In [1]: import numpy as np

In [2]: from numpy import linalg as LA

In [3]: np.set_printoptions(precision=1, suppress=True, linewidth=100, floatmode="fixed")

In [4]: mat = np.array([[-21, -27, -7, -9],
   ...:     [-24, -12, -8, -4],
   ...:     [-7, -9, -7, -9],
   ...:     [-8, -4, -8, -4]])

In [5]: rng = np.random.default_rng(83479)

In [6]: z = rng.permutation(4)

In [7]: z
Out[7]: array([0, 3, 1, 2])

In [8]: out = mat[z][:, z]

In [9]: np.allclose(out, mat)
Out[9]: False

In [10]: np.trace(out)
Out[10]: np.int64(-44)

In [11]: np.sort(np.abs(LA.eigvals(out)))
Out[11]: array([ 1.8,  8.3, 10.6, 48.2])

In [12]: W0 = np.load("out5.npy")

In [13]: W0
Out[13]: 
array([[-0.5, 17.5, -0.2,  8.9],
       [ 0.0, 14.5,  0.3,  6.8],
       [ 0.3,  4.5, -0.2,  2.3]])

In [14]: blk = np.stack([W0, -2 * W0, W0[::-1]])

In [15]: LA.norm(blk, axis=(1, 2))
Out[15]: array([25.8, 51.7, 25.8])

In [16]: LA.matrix_rank(blk)
Out[16]: array([3, 3, 3])

In [17]: (blk @ W0.T).shape
Out[17]: (3, 3, 3)

In [18]: blk.sum(axis=0)
Out[18]: 
array([[  0.8, -13.0,   0.0,  -6.6],
       [  0.0,   0.0,   0.0,   0.0],
       [ -0.8,  13.0,   0.0,   6.6]])

In [19]: LA.matrix_rank(blk.reshape(3, -1))
Out[19]: np.int64(2)

In [20]: np.einsum("bij,cij->bc", blk, blk)
Out[20]: 
array([[  668.0, -1336.0,   454.8],
       [-1336.0,  2672.0,  -909.6],
       [  454.8,  -909.6,   668.0]])

In [21]: F = np.load("x.npy")

In [22]: F
Out[22]: 
array([[ 3.1,  0.4],
       [-1.5, -2.2],
       [-0.2, -4.1],
       [ 3.3, -0.9]])

In [23]: r0 = np.array([-1, 1, 0])

In [24]: np.correlate(F[0], F[1], "full")
Out[24]: array([-6.8, -5.5, -0.6])

In [25]: np.array([np.convolve(row, r0, "same") for row in F])
Out[25]: 
array([[-3.1,  2.7,  0.4],
       [ 1.5,  0.7, -2.2],
       [ 0.2,  3.9, -4.1],
       [-3.3,  4.2, -0.9]])

In [26]: np.polyval(r0, F[0])
Out[26]: array([-6.5,  0.2])

In [27]: vec = np.array([-2, 2])

In [28]: target = F @ vec

In [29]: b, lr = np.zeros(2), 1 / LA.norm(F, 2) ** 2

In [30]: for i in range(6):
    ...:     b -= lr * F.T @ (F @ b - target)
    ...:     if i % 1 == 0: print(i, round(LA.norm(F @ b - target), 1))
    ...: 
0 2.4
1 0.5
2 0.1
3 0.0
4 0.0
5 0.0

In [31]: round(float(LA.cond(F)), 1)
Out[31]: 1.1

In [32]: arr = np.load("mat.npy")

In [33]: arr
Out[33]: 
array([[ 0,  4,  0],
       [-4,  0,  3],
       [ 0, -3,  0]])

In [34]: out = W0 + rng.integers(-2, 3, (3, 1)) @ rng.integers(-2, 3, (1, 4))

In [35]: out
Out[35]: 
array([[-0.5, 17.5, -0.2,  8.9],
       [ 0.0, 14.5,  4.3,  2.8],
       [ 0.3,  4.5, -4.2,  6.3]])

In [36]: np.round(LA.svd(out - W0, compute_uv=False), 1) + 0
Out[36]: array([8.0, 0.0, 0.0])
